$ ipython --no-banner

In [1]: import numpy as np

In [2]: from numpy import linalg as LA

In [3]: np.set_printoptions(precision=2, suppress=True, linewidth=200, floatmode="fixed")

In [4]: W0 = np.load("x.npy")

In [5]: W0
Out[5]: 
array([[-0.59, -0.20,  0.16, -0.76, -0.10],
       [ 0.49, -0.73,  0.38, -0.07, -0.26],
       [-0.10, -0.46, -0.16,  0.04,  0.87],
       [ 0.54,  0.08, -0.61, -0.57,  0.02],
       [ 0.34,  0.45,  0.65, -0.30,  0.41]])

In [6]: # keeps lengths

In [7]: O, R = LA.qr(W0)

In [8]: np.abs(np.diag(R))
Out[8]: array([1.00, 1.00, 1.00, 1.00, 1.00])

In [9]: np.round(O.T @ O, 2) + 0
Out[9]: 
array([[1.00, 0.00, 0.00, 0.00, 0.00],
       [0.00, 1.00, 0.00, 0.00, 0.00],
       [0.00, 0.00, 1.00, 0.00, 0.00],
       [0.00, 0.00, 0.00, 1.00, 0.00],
       [0.00, 0.00, 0.00, 0.00, 1.00]])

In [10]: np.allclose(R.T @ R, W0.T @ W0)
Out[10]: True

In [11]: O
Out[11]: 
array([[-0.59, -0.20,  0.16, -0.76, -0.10],
       [ 0.49, -0.73,  0.38, -0.07, -0.26],
       [-0.10, -0.46, -0.16,  0.04,  0.87],
       [ 0.54,  0.08, -0.61, -0.57,  0.02],
       [ 0.34,  0.45,  0.65, -0.30,  0.41]])

In [12]: round(float(abs(R[0, 0])), 2), round(float(LA.norm(W0[:, 0])), 2)
Out[12]: (1.0, 1.0)

In [13]: O = W0.astype(float).copy()

In [14]: for j in range(5):
    ...:     O[:, j] -= O[:, :j] @ (O[:, :j].T @ O[:, j])
    ...:     O[:, j] /= LA.norm(O[:, j])
    ...: 

In [15]: O
Out[15]: 
array([[-0.59, -0.20,  0.16, -0.76, -0.10],
       [ 0.49, -0.73,  0.38, -0.07, -0.26],
       [-0.10, -0.46, -0.16,  0.04,  0.87],
       [ 0.54,  0.08, -0.61, -0.57,  0.02],
       [ 0.34,  0.45,  0.65, -0.30,  0.41]])

In [16]: np.round(O.T @ W0, 2) + 0
Out[16]: 
array([[1.00, 0.00, 0.00, 0.00, 0.00],
       [0.00, 1.00, 0.00, 0.00, 0.00],
       [0.00, 0.00, 1.00, 0.00, 0.00],
       [0.00, 0.00, 0.00, 1.00, 0.00],
       [0.00, 0.00, 0.00, 0.00, 1.00]])

In [17]: x0 = np.array([-2, 0, -1, 2, -2])

In [18]: rhs = W0 @ x0

In [19]: b, lr = np.zeros(5), 1 / LA.norm(W0, 2) ** 2

In [20]: for i in range(15):
    ...:     b -= lr * W0.T @ (W0 @ b - rhs)
    ...:     if i % 5 == 0: print(i, round(LA.norm(W0 @ b - rhs), 2))
    ...: 
0 0.0
5 0.0
10 0.0

In [21]: round(float(LA.cond(W0)), 2)
Out[21]: 1.0

In [22]: hat = np.triu(np.array([[2, 0, 1, 1, 0],
    ...:     [1, 0, 0, 1, 1],
    ...:     [2, 2, -1, 1, 0],
    ...:     [0, -1, 2, 0, 2],
    ...:     [2, 0, -2, 2, 0]]), 1) + np.eye(5)

In [23]: A2 = hat @ W0 @ LA.inv(hat)

In [24]: LA.matrix_rank(A2)
Out[24]: np.int64(5)

In [25]: np.poly(A2)
Out[25]: array([ 1.00,  1.64,  0.97, -0.97, -1.64, -1.00])

In [26]: np.round(LA.det(A2), 2)
Out[26]: np.float64(1.0)
